>>> import numpy as np
>>> np.set_printoptions(precision=2, suppress=True, linewidth=100, floatmode="fixed")
>>> W0 = np.load("sample19.npy")
>>> W0
array([[ -6.48,   0.67,  -0.67],
       [ -1.54,   1.18,  -1.18],
       [ -0.51,   1.12,  -1.12],
       [ -0.20,   1.06,  -1.06],
       [  0.53,   0.52,  -0.52],
       [  0.53,   0.48,  -0.48],
       [  0.46,   0.30,  -0.30],
       [  0.36,   0.18,  -0.18],
       [  0.34,   0.16,  -0.16],
       [  0.28,   0.11,  -0.11],
       [  0.22,   0.07,  -0.07],
       [ -0.11,   0.03,  -0.03],
       [ -0.02,   0.60,  -0.60],
       [  0.17,   0.90,  -0.90],
       [  0.59,   1.46,  -1.46],
       [  0.94,   1.88,  -1.88],
       [  1.05,   2.00,  -2.00],
       [  1.61,   2.61,  -2.61],
       [  4.99,   5.76,  -5.76],
       [  8.06,   8.33,  -8.33],
       [ 14.25,  13.19, -13.19]])
>>> # looks like rank 2
>>> basis = W0[[16, 8]].astype(float)
>>> for _ in range(7):
...     lab = np.linalg.norm(W0[:, None] - basis, axis=-1).argmin(axis=1)
...     basis = np.array([W0[lab == j].mean(axis=0) for j in range(2)])
... 
>>> lab
array([1, 1, 1, 1, 1, 1, 1, 1, 1, 1, 1, 1, 1, 1, 1, 1, 1, 1, 0, 0, 0])
>>> basis
array([[ 9.10,  9.09, -9.09],
       [-0.10,  0.85, -0.85]])
>>> np.abs(basis[1] - basis[0]).argmax()
np.int64(0)
>>> Uu, sigma, VT = np.linalg.svd(basis)
>>> np.argmax(sigma[:-1] / (sigma[1:] + 1e-6)) + 1
np.int64(1)
>>> M2 = Uu[:, :1] @ np.diag(sigma[:1]) @ VT[:1]
>>> np.round(np.abs(basis - M2).max(), 2)
np.float64(0.63)
>>> M2
array([[ 9.06,  9.11, -9.11],
       [ 0.53,  0.54, -0.54]])
>>> np.round(np.linalg.norm(basis - M2) / np.linalg.norm(basis), 2)
np.float64(0.05)
>>> np.linalg.matrix_rank(basis, rtol=0.05)
np.int64(1)
>>> np.linalg.matrix_rank(M2)
np.int64(1)
>>> np.round(np.linalg.norm(W0, 2) / np.linalg.norm(W0), 2)
np.float64(0.98)
>>> np.linalg.cond(W0) > 100
np.True_
>>> [round(float(x), 2) for x in np.linalg.svd(W0, compute_uv=False)[:3]]
[29.93, 6.77, 0.0]
>>> np.linalg.matrix_rank(W0, rtol=0.1)
np.int64(2)
>>> E = np.array([[-1, 0, 1, 2, 3],
...     [4, 5, 6, 7, 8],
...     [9, 10, 11, 12, 13],
...     [14, 15, 16, 17, 18],
...     [19, 20, 21, 22, 23],
...     [24, 25, 26, 27, 28],
...     [29, 30, 31, 32, 33],
...     [34, 35, 36, 37, 38]])
>>> # looks like rank 2
>>> Uu, sigma, VT = np.linalg.svd(E)
>>> sigma.round(2) + 0
array([137.83,   4.70,   0.00,   0.00,   0.00])
>>> np.argmax(sigma[:-1] / (sigma[1:] + 1e-6)) + 1
np.int64(2)
>>> M2 = Uu[:, :2] @ np.diag(sigma[:2]) @ VT[:2]
>>> np.linalg.matrix_rank(E, rtol=0.05)
np.int64(1)
>>> round(np.linalg.norm(E - M2, 2), 2), np.round(sigma[2], 2)
(np.float64(0.0), np.float64(0.0))
>>> round(np.abs(E - M2).max(), 2)
np.float64(0.0)
>>> np.round(np.linalg.norm(E - M2) / np.linalg.norm(E), 2)
np.float64(0.0)
>>> np.linalg.matrix_rank(M2)
np.int64(2)
>>> rank = np.linalg.matrix_rank(E)
>>> rank
np.int64(2)
>>> ns = np.linalg.svd(E)[2][rank:].T
>>> ns.shape
(5, 3)
>>> np.round(E @ ns, 2) + 0
array([[0.00, 0.00, 0.00],
       [0.00, 0.00, 0.00],
       [0.00, 0.00, 0.00],
       [0.00, 0.00, 0.00],
       [0.00, 0.00, 0.00],
       [0.00, 0.00, 0.00],
       [0.00, 0.00, 0.00],
       [0.00, 0.00, 0.00]])
>>> [int(np.linalg.matrix_rank(E[:, :j + 1])) for j in range(5)]
[1, 2, 2, 2, 2]
>>> [int(np.linalg.matrix_rank(np.delete(E, i, axis=0))) for i in range(8)]
[2, 2, 2, 2, 2, 2, 2, 2]
>>> gram = E.T @ E
>>> np.allclose(gram, gram.T)
True
>>> gram
array([[3228, 3360, 3492, 3624, 3756],
       [3360, 3500, 3640, 3780, 3920],
       [3492, 3640, 3788, 3936, 4084],
       [3624, 3780, 3936, 4092, 4248],
       [3756, 3920, 4084, 4248, 4412]])
>>> np.round(np.linalg.eigvalsh(gram)[::-1], 2) + 0
array([18997.89,    22.11,     0.00,     0.00,     0.00])
>>> np.diag(gram)
array([3228, 3500, 3788, 4092, 4412])
>>> np.linalg.matrix_rank(gram)
np.int64(2)
>>> (E @ E.T).shape
(8, 8)
>>> data = np.load("mat.npy")
>>> data
array([[ 3, -2,  1, -2,  3,  1],
       [ 0, -1,  3,  3, -3,  1],
       [ 0,  0,  1,  1,  2, -2],
       [ 0,  0,  0,  2,  1,  0],
       [ 0,  0,  0,  0,  1,  2],
       [ 0,  0,  0,  0,  0,  3]])
>>> # triangular
>>> f = np.array([3, 1])
>>> np.array([np.convolve(row, f, "same") for row in data])
array([[ 9, -3,  1, -5,  7,  6],
       [ 0, -3,  8, 12, -6,  0],
       [ 0,  0,  3,  4,  7, -4],
       [ 0,  0,  0,  6,  5,  1],
       [ 0,  0,  0,  0,  3,  7],
       [ 0,  0,  0,  0,  0,  9]])
>>> np.polyval(f, data[0])
array([10, -5,  4, -5, 10,  4])
>>> T = np.stack([data, 4 * data, data[::-1]])
>>> np.linalg.norm(T, axis=(1, 2))
array([ 9.27, 37.09,  9.27])
>>> np.linalg.matrix_rank(T.reshape(3, -1))
np.int64(2)
>>> T.shape
(3, 6, 6)
>>> T.sum(axis=0)
array([[ 15, -10,   5, -10,  15,   8],
       [  0,  -5,  15,  15, -14,   7],
       [  0,   0,   5,   7,  11, -10],
       [  0,   0,   1,  11,   7,  -2],
       [  0,  -1,   3,   3,   2,  11],
       [  3,  -2,   1,  -2,   3,  16]])
>>> feats = np.load("case11.npy")
>>> feats
array([[ 1,  0,  0,  0,  0,  0,  0,  0],
       [ 6,  1,  0,  0,  0,  0,  0,  0],
       [ 6,  5,  1,  0,  0,  0,  0,  0],
       [-1,  2,  9,  1,  0,  0,  0,  0],
       [ 5,  7,  9, -2,  1,  0,  0,  0],
       [-4,  5,  8, -4, -8,  1,  0,  0],
       [ 1, -8,  5, -2, -7, -7,  1,  0],
       [ 9, -8, -3,  3,  9,  9,  5,  1]])
>>> T = np.stack([feats, 2 * feats, feats[::-1]])
>>> np.linalg.matrix_rank(T.reshape(3, -1))
np.int64(2)
>>> np.einsum("bij,cij->bc", T, T)
array([[1077, 2154,  208],
       [2154, 4308,  416],
       [ 208,  416, 1077]])
>>> np.linalg.det(T)
array([  1.00, 256.00,   1.00])
>>> T.shape
(3, 8, 8)
>>> M2 = np.array([[2, 3, 1], [3, 1, 0], [2, 3, 1]])
>>> F = np.block([[np.zeros((3, 3)), M2], [M2.T, np.zeros((3, 3))]])
>>> F
array([[0.00, 0.00, 0.00, 2.00, 3.00, 1.00],
       [0.00, 0.00, 0.00, 3.00, 1.00, 0.00],
       [0.00, 0.00, 0.00, 2.00, 3.00, 1.00],
       [2.00, 3.00, 2.00, 0.00, 0.00, 0.00],
       [3.00, 1.00, 3.00, 0.00, 0.00, 0.00],
       [1.00, 0.00, 1.00, 0.00, 0.00, 0.00]])
>>> Uu, sigma, VT = np.linalg.svd(F)
>>> vecs = VT[:(sigma > 1e-8).sum()]
>>> rng = np.random.default_rng(63054)
>>> x0 = F[4] + -3 * F[2] + rng.integers(2) * np.eye(6)[5]
>>> x0
array([ 3.00,  1.00,  3.00, -6.00, -9.00, -3.00])
>>> round(float(np.linalg.norm(x0 - vecs.T @ vecs @ x0)), 2)
0.0
>>> vals, vecs = np.linalg.eigh(F)
>>> round(vals.sum(), 2), np.trace(F)
(np.float64(0.0), np.float64(0.0))
>>> (vals > 1e-8).sum(), (vals < -1e-8).sum()
(np.int64(2), np.int64(2))
>>> np.round(np.linalg.eigvalsh(F @ F), 2) + 0
array([ 0.00,  0.00,  3.41,  3.41, 34.59, 34.59])
>>> vals, vecs = np.linalg.eigh(F)
>>> x0 = np.array([3, 1, 1, 3, 1, 2])
>>> (np.sign(vecs[:, -1].round(6)) == np.sign(vecs[0, -1].round(6))).astype(int)
array([1, 1, 1, 1, 1, 1])
>>> np.round(vecs * np.abs(vals) @ vecs.T, 2) + 0
array([[2.51, 1.16, 2.51, 0.00, 0.00, 0.00],
       [1.16, 2.70, 1.16, 0.00, 0.00, 0.00],
       [2.51, 1.16, 2.51, 0.00, 0.00, 0.00],
       [0.00, 0.00, 0.00, 3.58, 2.01, 0.35],
       [0.00, 0.00, 0.00, 2.01, 3.65, 1.28],
       [0.00, 0.00, 0.00, 0.35, 1.28, 0.50]])
>>> np.trace(F)
np.float64(0.0)
>>> np.allclose(F, F.T)
True
>>> Q, _ = np.linalg.qr(np.array([[-0.5, 0.9, 1.3, 0.6, -2.1, -0.3],
...     [0.4, -0.9, -0.2, 0.9, 1.2, -1.0],
...     [0.5, -0.3, 0.9, -2.2, 0.0, 0.1],
...     [-1.9, 0.3, -0.4, 0.0, 0.0, 0.4],
...     [0.3, -0.6, 0.6, -0.1, 0.2, -1.8],
...     [1.7, -0.2, -1.2, 1.7, 0.2, 0.2]]))
>>> vecs, _ = np.linalg.qr(np.array([[-0.5, 0.3, 1.0, -0.2, 1.2, -0.6, -0.8],
...     [0.0, -0.1, -0.7, 2.9, -1.5, 0.5, -1.0],
...     [0.3, 1.1, -0.3, 1.4, -0.5, 0.2, -1.6],
...     [0.6, -1.1, -0.7, -2.0, 0.4, 0.0, 1.4],
...     [-0.4, 0.3, 1.4, 0.7, 1.3, -0.5, 0.3],
...     [0.8, -1.2, 0.6, -1.8, 0.6, -0.2, 0.6],
...     [0.3, -0.2, 0.7, -1.6, 0.1, 0.5, -2.1]]))
>>> sigma = 10 * 0.9 ** np.arange(6)
>>> m1 = Q[:, :6] * sigma @ vecs[:6]
>>> m1
array([[ 2.94, -5.19, -3.49,  3.58,  0.80,  2.09,  0.71],
       [ 2.60, -2.21,  3.88, -4.12, -3.86, -0.46, -0.47],
       [-1.42, -3.05,  1.74, -0.42,  3.56, -5.10,  0.49],
       [ 5.49,  3.45, -2.85, -1.25,  1.66, -1.46, -4.29],
       [-1.33, -2.37, -2.53, -6.08,  0.45,  0.22,  0.76],
       [ 0.75,  2.04,  0.01,  0.22, -1.60, -1.51,  7.94]])
>>> w1 = np.array([[3, 0, -2, 2],
...     [2, -3, 3, -2],
...     [-3, 1, -3, -3],
...     [-2, 2, 2, 1],
...     [-1, -3, -2, 3],
...     [0, -2, 3, -2],
...     [2, -1, -2, 2]])
>>> b = np.array([1, 2, -1, 1])
>>> act = np.maximum(m1 @ w1 + b, 0)
>>> (act > 0).mean(axis=0)
array([0.83, 0.50, 0.17, 0.83])
>>> basis = np.array([[-1, -4], [-7, -9], [9, 1], [5, 7]])
>>> (act @ basis).round(6).argmax(axis=1)
array([1, 0, 1, 0, 0, 0])
>>> w1 @ basis
array([[-11,   0],
       [ 36,   8],
       [-46, -21],
       [ 11,  -1],
       [ 19,  50],
       [ 31,   7],
       [ -3,  13]])
>>> np.linalg.svd(m1, compute_uv=False)
array([10.00,  9.00,  8.10,  7.29,  6.56,  5.90])
>>> m1.sum(axis=1)
array([  1.44,  -4.64,  -4.20,   0.75, -10.87,   7.85])
>>> np.count_nonzero(m1)
np.int64(42)
>>> round(np.linalg.norm(m1), 2)
np.float64(19.43)
>>> np.linalg.matrix_rank(m1)
np.int64(6)
>>> d = np.linalg.norm(W0[:, None] - W0[None], axis=-1)
>>> d.shape
(21, 21)
>>> np.unravel_index(d.round(6).argmax(), d.shape)
(np.int64(0), np.int64(20))
>>> M2 = np.array([[1, 0], [3, 2], [1, 2], [0, 1], [2, 0], [1, 3], [0, 3]])
>>> np.einsum("ik,kj->ij", m1, M2)
array([[-12.42,  -5.39],
       [ -8.33,  -3.57],
       [ -6.82, -16.89],
       [ 14.85, -17.29],
       [ -9.84, -12.91],
       [  2.17,  23.61]])
>>> np.linalg.matrix_rank(m1 @ M2)
np.int64(2)
>>> np.einsum("ij->j", m1)
array([ 9.03, -7.34, -3.24, -8.06,  1.02, -6.22,  5.14])
>>> np.linalg.matrix_rank(np.vstack([m1, M2.T]))
np.int64(7)
>>> M2 = m1 + rng.integers(-2, 3, (6, 1)) @ rng.integers(-2, 3, (1, 7))
>>> M2
array([[ 1.94, -5.19, -3.49,  2.58,  0.80,  0.09, -0.29],
       [ 4.60, -2.21,  3.88, -2.12, -3.86,  3.54,  1.53],
       [-1.42, -3.05,  1.74, -0.42,  3.56, -5.10,  0.49],
       [ 4.49,  3.45, -2.85, -2.25,  1.66, -3.46, -5.29],
       [-3.33, -2.37, -2.53, -8.08,  0.45, -3.78, -1.24],
       [ 1.75,  2.04,  0.01,  1.22, -1.60,  0.49,  8.94]])
>>> np.round(np.linalg.svd(M2 - m1, compute_uv=False), 2) + 0
array([8.77, 0.00, 0.00, 0.00, 0.00, 0.00])
>>> np.abs(M2 - m1).sum(axis=1)
array([ 5.00, 10.00,  0.00,  5.00, 10.00,  5.00])
>>> np.linalg.matrix_rank(M2 - m1, tol=1e-8)
np.int64(1)
